$ python -q
>>> import numpy as np
>>> from numpy import linalg as LA
>>> np.set_printoptions(precision=3, suppress=True, linewidth=120)
>>> M = np.load("case11.npy")
>>> print(M)
[[ 0.021  3.529 -3.653  5.375]
 [ 0.026  0.457 -0.475  0.656]
 [ 0.095 -0.261  0.306 -0.352]
 [ 0.01   1.329 -1.374  1.947]
 [-0.01   1.353 -1.317  2.015]
 [-0.032  1.702 -1.753  2.635]
 [ 0.044 -3.03   3.063 -4.553]
 [ 0.024 -1.214  1.18  -1.71 ]
 [-0.018 -0.891  0.849 -1.241]
 [ 0.03  -0.829  0.94  -1.164]
 [-0.022 -1.598  1.709 -2.373]
 [ 0.018  0.058 -0.046  0.116]
 [-0.072 -1.721  1.52  -2.36 ]
 [ 0.007 -0.741  0.837 -1.144]
 [ 0.006 -0.588  0.475 -0.754]
 [-0.058  0.102 -0.1    0.039]
 [ 0.07  -1.094  0.989 -1.618]
 [-0.032 -0.801  0.791 -1.065]
 [-0.009  0.976 -1.036  1.574]
 [-0.049 -0.121  0.146 -0.146]
 [ 0.032 -3.324  3.459 -5.067]
 [ 0.013 -0.218  0.215 -0.338]]
>>> basis = M[[5, 0]].astype(float)
>>> for _ in range(7):
...     idx = LA.norm(M[:, None] - basis, axis=-1).argmin(axis=1)
...     basis = np.array([M[idx == j].mean(axis=0) for j in range(2)])
... 
>>> print(idx)
[1 1 0 1 1 1 0 0 0 0 0 0 0 0 0 0 0 0 1 0 0 0]
>>> print(basis)
[[ 0.006 -1.017  1.021 -1.483]
 [ 0.001  1.558 -1.601  2.367]]
>>> x0 = np.array([8, 5, 0, 2])
>>> rhs = M @ x0
>>> print(np.round(LA.pinv(M) @ M, 3) + 0)
[[1. 0. 0. 0.]
 [0. 1. 0. 0.]
 [0. 0. 1. 0.]
 [0. 0. 0. 1.]]
>>> print(np.round(LA.solve(M.T @ M, M.T @ rhs), 3) + 0)
[8. 5. 0. 2.]
>>> rng = np.random.default_rng(685)
>>> rhs = rhs + 0.02 * rng.normal(size=22)
>>> print(rhs)
[ 28.53    3.789  -1.268  10.598  10.688  13.515 -23.93   -9.321  -7.073  -6.227 -12.898   0.668 -13.892  -5.943
  -4.398   0.091  -8.16   -6.429   7.917  -1.307 -26.523  -1.658]
>>> b, *_ = LA.lstsq(M, rhs)
>>> print([round(float(LA.norm(LA.solve(M.T @ M + lam * np.eye(4), M.T @ rhs))), 2) for lam in (0, 1, 10, 100)])
[9.59, 3.85, 3.68, 2.65]
>>> print(round(LA.norm(rhs - M @ b), 3))
0.096
>>> print(np.round(M.T @ (rhs - M @ b), 3) + 0)
[0. 0. 0. 0.]
>>> print(np.round(LA.norm(M, 2) / LA.norm(M), 3))
1.0
>>> print(round(np.log10(LA.cond(M))))
2
>>> print(LA.cond(M) > 100)
False
>>> print(np.argsort(-LA.norm(M, axis=0).round(6), kind="stable")[:3])
[3 2 1]
>>> A2 = np.c_[M[:, :1] @ np.array([[-1]]), np.array([-2, -2, -2, 2, 0, 0, 1, -1, -1, 0, 0, 2, 0, 1, 1, -1, 2, 1, 1, -1, -2, -1])]
>>> print(A2)
[[-0.021 -2.   ]
 [-0.026 -2.   ]
 [-0.095 -2.   ]
 [-0.01   2.   ]
 [ 0.01   0.   ]
 [ 0.032  0.   ]
 [-0.044  1.   ]
 [-0.024 -1.   ]
 [ 0.018 -1.   ]
 [-0.03   0.   ]
 [ 0.022  0.   ]
 [-0.018  2.   ]
 [ 0.072  0.   ]
 [-0.007  1.   ]
 [-0.006  1.   ]
 [ 0.058 -1.   ]
 [-0.07   2.   ]
 [ 0.032  1.   ]
 [ 0.009  1.   ]
 [ 0.049 -1.   ]
 [-0.032 -2.   ]
 [-0.013 -1.   ]]
>>> print(LA.norm(LA.qr(M)[0].T @ A2, axis=0) ** 2 / ((A2 ** 2).sum(axis=0) + 1e-12))
[1.    0.034]
>>> A2 = np.array([[4, 0, 1], [1, 0, 5]])
>>> A = A2.T @ A2
>>> print(A)
[[17  0  9]
 [ 0  0  0]
 [ 9  0 26]]
>>> # 2 blocks once reordered
>>> print(np.round(np.abs(LA.eigvals(A)).max(), 3))
31.562
>>> print(round(float(LA.det(A)), 3))
0.0
>>> print(LA.matrix_power(A, 3))
[[ 9773     0 13392]
 [    0     0     0]
 [13392     0 23165]]
>>> print(A @ A)
[[370   0 387]
 [  0   0   0]
 [387   0 757]]
>>> rank = LA.matrix_rank(A)
>>> print(rank)
2
>>> N = LA.svd(A)[2][rank:].T
>>> print(np.allclose(A @ N, 0))
True
>>> print([int(LA.matrix_rank(A[:, :j + 1])) for j in range(3)])
[1, 1, 2]
>>> print(N.shape)
(3, 1)
>>> print(LA.matrix_rank(A.T @ A), LA.matrix_rank(A @ A.T))
2 2
>>> W = np.array([[2, 0], [-2, -2], [2, -3], [-2, 2]])
>>> b = np.array([2, -1])
>>> act = np.maximum(M @ W + b, 0)
>>> print((act > 0).mean(axis=0))
[0.727 0.273]
>>> print(LA.matrix_rank(act))
2
>>> basis = np.array([[1, 0], [1, 1]])
>>> print(W @ basis)
[[ 2  0]
 [-4 -2]
 [-1 -3]
 [ 0  2]]
>>> A2 = np.array([[7, 1], [1, 8], [0, 8]])
>>> print(np.einsum("ik,kj->ji", A, A2))
[[119   0  63]
 [ 89   0 217]]
>>> print(A2.T @ A.T)
[[119   0  63]
 [ 89   0 217]]
>>> mat = np.load("x.npy")
>>> print(mat)
[[1.    0.    0.    0.    0.    0.    0.   ]
 [0.    0.5   0.    0.    0.5   0.    0.   ]
 [0.    0.    1.    0.    0.    0.    0.   ]
 [0.143 0.143 0.143 0.143 0.143 0.143 0.143]
 [0.    0.    0.    0.333 0.667 0.    0.   ]
 [0.    0.    0.25  0.25  0.25  0.25  0.   ]
 [0.    0.    0.    0.    0.5   0.    0.5  ]]
>>> x0 = np.array([-3, -3, -3, -3, -1, -2, 2])
>>> h = np.maximum(mat @ x0, 0)
>>> print(np.flatnonzero(h > 1e-9))
[6]
>>> X = np.loadtxt("block8.csv", delimiter=",")
>>> print(X)
[[ 0.175 -0.998 -2.751]
 [-0.47  -0.718 -3.174]
 [-0.023 -0.874 -3.36 ]
 [ 2.149  0.766  2.52 ]
 [ 2.114  1.059  2.383]
 [ 1.821  1.032  1.983]
 [ 1.275  2.555 -1.04 ]
 [ 0.653  2.546 -0.219]
 [ 0.985  2.902 -0.967]]
>>> x0 = np.array([2, 1, -1])
>>> rhs = X @ x0
>>> try:
...     LA.solve(X, rhs)
... except LA.LinAlgError as e:
...     print(e)
... 
Last 2 dimensions of the array must be square
>>> print(LA.solve(X.T @ X, X.T @ rhs))
[ 2.  1. -1.]
>>> rhs = rhs + 0.1 * rng.normal(size=9)
>>> print(rhs)
[2.058 1.394 2.328 2.534 2.717 2.762 6.007 4.062 5.889]
>>> b, *_ = LA.lstsq(X, rhs)
>>> print(b)
[ 1.938  1.018 -0.973]
>>> print([round(float(LA.norm(LA.solve(X.T @ X + lam * np.eye(3), X.T @ rhs))), 2) for lam in (0, 1, 10, 100)])
[2.4, 2.23, 1.54, 0.44]
>>> data = np.load("test12.npy")
>>> print(data)
[[-1.4 -0.6  0.1]
 [-0.6  0.9  0.6]
 [ 1.  -0.8 -0.5]
 [ 0.6 -0.3  0.3]
 [-1.4  0.6 -0.2]
 [ 1.6 -0.2 -1.4]
 [-2.1  8.1  5.7]
 [ 0.5 -0.2 -1.4]
 [ 0.6  0.  -0.4]
 [-1.8  0.3  2.4]
 [ 1.2  0.   0.4]
 [-1.7 -0.7  0.4]
 [-0.4 -0.1  1.5]
 [-0.2 -0.3 -0.2]
 [-0.5 -0.6  1. ]
 [ 0.   0.6  1. ]
 [-1.5 -2.   0.2]
 [-0.7 -0.1 -1.5]]
>>> Xc = data - data.mean(axis=0)
>>> U, s, vt = LA.svd(Xc, full_matrices=False)
>>> print(np.round(Xc.mean(axis=0), 3) + 0)
[0. 0. 0.]
>>> print(np.abs(vt[-1]))
[0.556 0.402 0.728]
>>> print(LA.matrix_rank(Xc))
3
>>> A2 = np.c_[data[:, :1] @ np.array([[1]]), np.array([2, 2, 3, 2, -1, 1, 2, 0, 2, 1, 1, -3, -1, 1, 3, 1, -2, 0])]
>>> print(A2)
[[-1.4  2. ]
 [-0.6  2. ]
 [ 1.   3. ]
 [ 0.6  2. ]
 [-1.4 -1. ]
 [ 1.6  1. ]
 [-2.1  2. ]
 [ 0.5  0. ]
 [ 0.6  2. ]
 [-1.8  1. ]
 [ 1.2  1. ]
 [-1.7 -3. ]
 [-0.4 -1. ]
 [-0.2  1. ]
 [-0.5  3. ]
 [ 0.   1. ]
 [-1.5 -2. ]
 [-0.7  0. ]]
>>> print(np.round(LA.lstsq(data, A2[:, 0])[0], 3) + 0)
[1. 0. 0.]
>>> print(LA.matrix_rank(np.c_[data, A2]))
4
>>> print(LA.norm(LA.qr(data)[0].T @ A2, axis=0) ** 2 / ((A2 ** 2).sum(axis=0) + 1e-12))
[1.    0.221]
